% python3 -q
>>> import numpy as np
>>> np.set_printoptions(precision=1, suppress=True, linewidth=200, legacy="1.25")
>>> M = np.arange(30).reshape(10, 3) + -3
>>> M
array([[-3, -2, -1],
       [ 0,  1,  2],
       [ 3,  4,  5],
       [ 6,  7,  8],
       [ 9, 10, 11],
       [12, 13, 14],
       [15, 16, 17],
       [18, 19, 20],
       [21, 22, 23],
       [24, 25, 26]])
>>> W2 = M[[9, 8]].astype(float)
>>> for _ in range(6):
...     z = np.linalg.norm(M[:, None] - W2, axis=-1).argmin(axis=1)
...     W2 = np.array([M[z == j].mean(axis=0) for j in range(2)])
... 
>>> z
array([1, 1, 1, 1, 1, 0, 0, 0, 0, 0])
>>> W2
array([[18., 19., 20.],
       [ 3.,  4.,  5.]])
>>> np.abs(W2[1] - W2[0]).argmax()
0
>>> np.bincount(z)
array([5, 5])
>>> W2[1] - W2[0]
array([-15., -15., -15.])
>>> rk = np.linalg.matrix_rank(M)
>>> rk
2
>>> ns = np.linalg.svd(M)[2][rk:].T
>>> ns.shape
(3, 1)
>>> ns @ ns.T
array([[ 0.2, -0.3,  0.2],
       [-0.3,  0.7, -0.3],
       [ 0.2, -0.3,  0.2]])
>>> [int(np.linalg.matrix_rank(np.delete(M, i, axis=0))) for i in range(10)]
[2, 2, 2, 2, 2, 2, 2, 2, 2, 2]
>>> u = np.array([0, 8, 2])
>>> r1 = np.array([0, -5, 3])
>>> mat = u[:, None] + r1[None, :]
>>> mat
array([[ 0, -5,  3],
       [ 8,  3, 11],
       [ 2, -3,  5]])
>>> np.allclose(mat[:-1].T @ np.linalg.lstsq(mat[:-1].T, mat[-1])[0], mat[-1])
True
>>> np.abs(np.diag(np.linalg.qr(mat)[1])) > 1e-9
array([ True,  True, False])
>>> round(float(np.trace(np.linalg.pinv(mat) @ mat)), 1)
2.0
>>> K = np.loadtxt("arr.csv", delimiter=",")
>>> K.round(1) + 0
array([[-0.1,  0.8,  0.2,  0.4, -0.5, -0.2],
       [ 0. , -0.3,  0.7,  0.2,  0.3, -0.6],
       [-0.6, -0.1, -0.5,  0.5,  0.1, -0.2],
       [-0.3, -0.4,  0. , -0.3, -0.8, -0.2],
       [ 0.5,  0.1, -0.5, -0.2,  0. , -0.7],
       [ 0.6, -0.4,  0. ,  0.7, -0.3,  0.2]])
>>> # columns are unit length and at right angles
>>> vec = np.array([1, 2, 3, 2, 3, 0])
>>> target = K @ vec
>>> target
array([ 1.5,  2.5, -0.8, -3.9, -1.4,  0.2])
>>> np.round(np.linalg.solve(K, K[:, 1]), 1) + 0
array([0., 1., 0., 0., 0., 0.])
>>> np.round(np.linalg.solve(K.T, K[5]), 1) + 0
array([0., 0., 0., 0., 0., 1.])
>>> vec = np.array([1, 0, -2, -2, 0, 1])
>>> [p for p in range(1, 25) if np.allclose(np.linalg.matrix_power(K, p), np.eye(6))]
[]
>>> np.abs(np.linalg.eigvals(K))
array([1., 1., 1., 1., 1., 1.])
>>> np.sort(np.abs(np.degrees(np.angle(np.linalg.eigvals(K)))))
array([  0. ,  79.2,  79.2, 131.1, 131.1, 180. ])
>>> np.round(K.T @ (K @ vec), 1) + 0
array([ 1.,  0., -2., -2.,  0.,  1.])
>>> np.round(np.linalg.inv(K), 1) + 0
array([[-0.1,  0. , -0.6, -0.3,  0.5,  0.6],
       [ 0.8, -0.3, -0.1, -0.4,  0.1, -0.4],
       [ 0.2,  0.7, -0.5,  0. , -0.5,  0. ],
       [ 0.4,  0.2,  0.5, -0.3, -0.2,  0.7],
       [-0.5,  0.3,  0.1, -0.8,  0. , -0.3],
       [-0.2, -0.6, -0.2, -0.2, -0.7,  0.2]])
>>> 6 - np.linalg.matrix_rank(K - np.eye(6), tol=1e-8)
1
>>> sig = 20 * 0.7 ** np.arange(4)
>>> Q, _ = np.linalg.qr(np.array([[0.3, -1.0, -1.0, 0.1],
...     [0.9, -0.2, 1.6, 0.9],
...     [1.3, 1.4, 1.0, -0.5],
...     [-0.3, -0.1, -0.1, 0.6]]))
>>> rng = np.random.default_rng(606)
>>> A = rng.normal(size=(39, 4)) * sig @ Q
>>> A
array([[-15. , -11.9, -12.6,   8.6],
       [  4.1, -22.1,  -3.9,   8.1],
       [ 12.9,  -4.6,  19. ,  -2.8],
       [-18.5, -38.2,   8.1,   1.3],
       [ 16. ,  18.2,  -4.7,  -8.2],
       [  9.1, -12.1,   4.7,   2.8],
       [ 11.2,   0.1,   9.6,   6.3],
       [  1.2,  -6. ,   1. ,  -8.3],
       [-11.2,   3. , -10.5,   9.2],
       [-20.1, -34.7,  23.6,   5.9],
       [ -0.6, -11.3,  -4.1,   5.3],
       [  4.5,   4.3,  -8.2,   0.4],
       [-14.6, -29.6,  16. ,  -7.2],
       [ -7.8,   9.5,  19.3,   0.9],
       [  6. ,  24.6,  -4. , -16.4],
       [ -7.5,   3.4,  -3.8,  -1.8],
       [ -8.3,  12. , -20.1,  -5.7],
       [ -5.5,   1.7,   7. ,  -5. ],
       [ -2.4,  20.1, -17.1,  -5.6],
       [ 23.1,   5.6,  10. ,  -3.3],
       [  1. ,  -0.5, -10.3,   3.2],
       [  4.2,  17.8, -16.8,  -8.3],
       [  7. , -10.3,  -0.8,   5.9],
       [  0.1, -28.7,  32.4,   4.6],
       [ -9.9, -12.9,   1.7,   9.6],
       [  0.2,  11.1,  -0.3,  -1.6],
       [  1.7,  10.4,  -4.3, -16.3],
       [ -2.9,  19.9, -12.6,   0.8],
       [ 13.9, -19.5,   5.5,  -0.6],
       [ -6.5,   4.1,  -6.3,  -3.7],
       [ -7.4, -20.3,  -1. ,   8. ],
       [ -5.4,   2.4, -10.6, -12.7],
       [  7.4, -11.4,   3.4,   1.6],
       [-10.5,  -6.5,  -6.8,  -3.7],
       [ -7. ,   3.3, -14.2,  -3.2],
       [ 10.2,  40.4, -14.8,   0.5],
       [ 11.7, -39.4,   6.6,   2. ],
       [-10.1, -22.4,  -6.7,   2.8],
       [  1.4, -14.2,  23.3,   5.1]])
>>> z = A[:, 0] > np.median(A[:, 0])
>>> u = A[z].mean(axis=0) - A[~z].mean(axis=0)
>>> ((A - A.mean(axis=0)) @ u > 0).astype(int)
array([0, 0, 1, 0, 1, 1, 1, 1, 0, 0, 0, 1, 0, 0, 1, 0, 0, 0, 1, 1, 1, 1, 1, 0, 0, 1, 1, 1, 1, 0, 0, 0, 1, 0, 0, 1, 0, 0, 0])
>>> round(float((((A - A.mean(axis=0)) @ u > 0) == z).mean()), 1)
0.9
>>> np.argsort(-np.abs(u).round(6), kind="stable")
array([0, 1, 3, 2])
>>> Q, vecs = np.linalg.qr(A[:, :3])[0], np.linalg.qr(A[:, 3:])[0]
>>> sig = np.linalg.svd(Q.T @ vecs, compute_uv=False)
>>> np.degrees(np.arccos(sig.clip(0, 1)))
array([63.4])
